>>> import numpy as np
>>> np.set_printoptions(precision=2, suppress=True, linewidth=140, floatmode="fixed")
>>> A = np.array([[0, -13, 2, -14], [13, 0, -1, -2], [-2, 1, 0, -1], [14, 2, 1, 0]])
>>> hat = np.triu(np.array([[0, 2, 3, 0], [1, 0, 3, 1], [3, 0, 3, 3], [0, 0, 1, 0]]), 1) + np.eye(4)
>>> Y = hat @ A @ np.linalg.inv(hat)
>>> Y
array([[  20.00,  -50.00,   90.00, -241.00],
       [  21.00,  -37.00,   48.00, -112.00],
       [  40.00,  -73.00,  102.00, -234.00],
       [  14.00,  -26.00,   37.00,  -85.00]])
>>> np.trace(Y), np.trace(A)
(np.float64(0.0), np.int64(0))
>>> Q, V = np.linalg.qr(A[:, :2])[0], np.linalg.qr(A[:, 2:])[0]
>>> sv = np.linalg.svd(Q.T @ V, compute_uv=False)
>>> sv
array([0.99, 0.07])
>>> W0 = np.loadtxt("mat.csv", delimiter=",")
>>> W0
array([[ -0.92,   2.64, -19.80],
       [ -3.33, -17.92,   8.23],
       [ 17.50,   5.95,   7.63],
       [  0.27,   6.58, -18.88],
       [  9.80,  -5.38, -16.59],
       [-11.69, -14.17,   7.90],
       [ -1.82,   5.90, -19.02],
       [ 14.93,  11.98,  -5.80],
       [ -0.60, -17.06, -10.43],
       [ -3.04,   1.80,  19.68],
       [  4.81,  11.56, -15.60],
       [  2.77,  16.37,  11.15],
       [  1.27,   2.16,  19.84],
       [  3.50, -17.56,  -8.91],
       [ -0.25, -16.36, -11.51],
       [-15.15,  -4.63, -12.22],
       [-12.60,   3.46, -15.14],
       [ 19.90,   0.95,   1.70],
       [  3.07,   5.47,  18.99],
       [ 19.29,   0.71,  -5.22],
       [ -4.71,   1.91,  19.34],
       [-19.29,  -4.11,   3.30],
       [ -1.52,   0.07,  19.94],
       [ 19.01,   3.91,  -4.83],
       [ 15.28,  -6.47,  11.17],
       [ 10.99,   1.11,  16.67]])
>>> G = np.cov(W0, rowvar=False)
>>> G
array([[117.38,  27.36,   6.07],
       [ 27.36,  88.72,   7.18],
       [  6.07,   7.18, 202.18]])
>>> np.median(W0, axis=0)
array([ 0.77,  1.46, -1.56])
>>> np.argsort(-W0.std(axis=0).round(6), kind="stable")
array([2, 0, 1])
>>> hat = W0 @ np.linalg.solve(W0.T @ W0, W0.T)
>>> np.diag(hat)
array([0.08, 0.16, 0.11, 0.09, 0.11, 0.13, 0.09, 0.12, 0.15, 0.08, 0.12, 0.14, 0.08, 0.17, 0.15, 0.10, 0.11, 0.13, 0.08, 0.13, 0.09, 0.12,
       0.08, 0.12, 0.14, 0.09])
>>> round(float(np.trace(hat)), 2)
3.0
>>> hat @ W0[:, 1]
array([  2.64, -17.92,   5.95,   6.58,  -5.38, -14.17,   5.90,  11.98, -17.06,   1.80,  11.56,  16.37,   2.16, -17.56, -16.36,  -4.63,
         3.46,   0.95,   5.47,   0.71,   1.91,  -4.11,   0.07,   3.91,  -6.47,   1.11])
>>> np.allclose(hat @ hat, hat)
True
>>> np.round(np.linalg.eigvalsh(hat), 2) + 0
array([0.00, 0.00, 0.00, 0.00, 0.00, 0.00, 0.00, 0.00, 0.00, 0.00, 0.00, 0.00, 0.00, 0.00, 0.00, 0.00, 0.00, 0.00, 0.00, 0.00, 0.00, 0.00,
       0.00, 1.00, 1.00, 1.00])
>>> np.linalg.matrix_rank(np.eye(26) - hat)
np.int64(23)
>>> E = np.loadtxt("dump.csv", delimiter=",")
>>> E
array([[1.00, 0.70, 0.49],
       [0.70, 1.00, 0.70],
       [0.49, 0.70, 1.00]])
>>> x = np.ones(3)
>>> for _ in range(7):
...     x = E @ x
...     x /= np.linalg.norm(x)
...     print(round(x @ E @ x, 2))
... 
2.26
2.26
2.26
2.26
2.26
2.26
2.26
>>> np.round(np.linalg.eigvalsh(E)[-1], 2)
np.float64(2.26)
>>> u, g = E[2], E[0]
>>> round(u @ u, 2)
np.float64(1.73)
>>> pr = (u @ g) / (u @ u) * u
>>> np.linalg.matrix_rank(np.outer(u, g))
np.int64(1)
>>> np.outer(u, g)
array([[0.49, 0.34, 0.24],
       [0.70, 0.49, 0.34],
       [1.00, 0.70, 0.49]])
>>> x = np.array([0, -1, 2])
>>> y = E @ x
>>> coef, lr = np.zeros(3), 1 / np.linalg.norm(E, 2) ** 2
>>> for i in range(50):
...     coef -= lr * E.T @ (E @ coef - y)
...     if i % 10 == 0: print(i, round(np.linalg.norm(E @ coef - y), 2))
... 
0 0.78
10 0.53
20 0.39
30 0.31
40 0.26
>>> coef
array([-0.37, -0.20,  1.49])
>>> Y = np.array([[-2], [3], [-3], [3]])
>>> Z = np.array([[-1, 0, 3]])
>>> rng = np.random.default_rng(243)
>>> m1 = Y @ Z + 0.05 * rng.normal(size=(4, 3))
>>> m1.round(2) + 0
array([[ 1.97,  0.00, -5.96],
       [-3.06,  0.04,  9.07],
       [ 3.02,  0.01, -9.05],
       [-2.95,  0.02,  8.96]])
>>> x = np.array([-5, 1, 5])
>>> y = m1 @ x
>>> np.linalg.lstsq(m1, y)[0]
array([-5.00,  1.00,  5.00])
>>> y = y + 0.02 * rng.normal(size=4)
>>> y
array([-39.66,  60.72, -60.36,  59.54])
>>> coef, *_ = np.linalg.lstsq(m1, y)
>>> coef.round()
array([-6.00,  0.00,  5.00])
>>> [round(float(np.linalg.norm(np.linalg.solve(m1.T @ m1 + lam * np.eye(3), m1.T @ y))), 2) for lam in (0, 1, 10, 100)]
[7.33, 6.31, 6.13, 4.79]
>>> np.round(np.linalg.norm(y - m1 @ coef), 2)
np.float64(0.03)
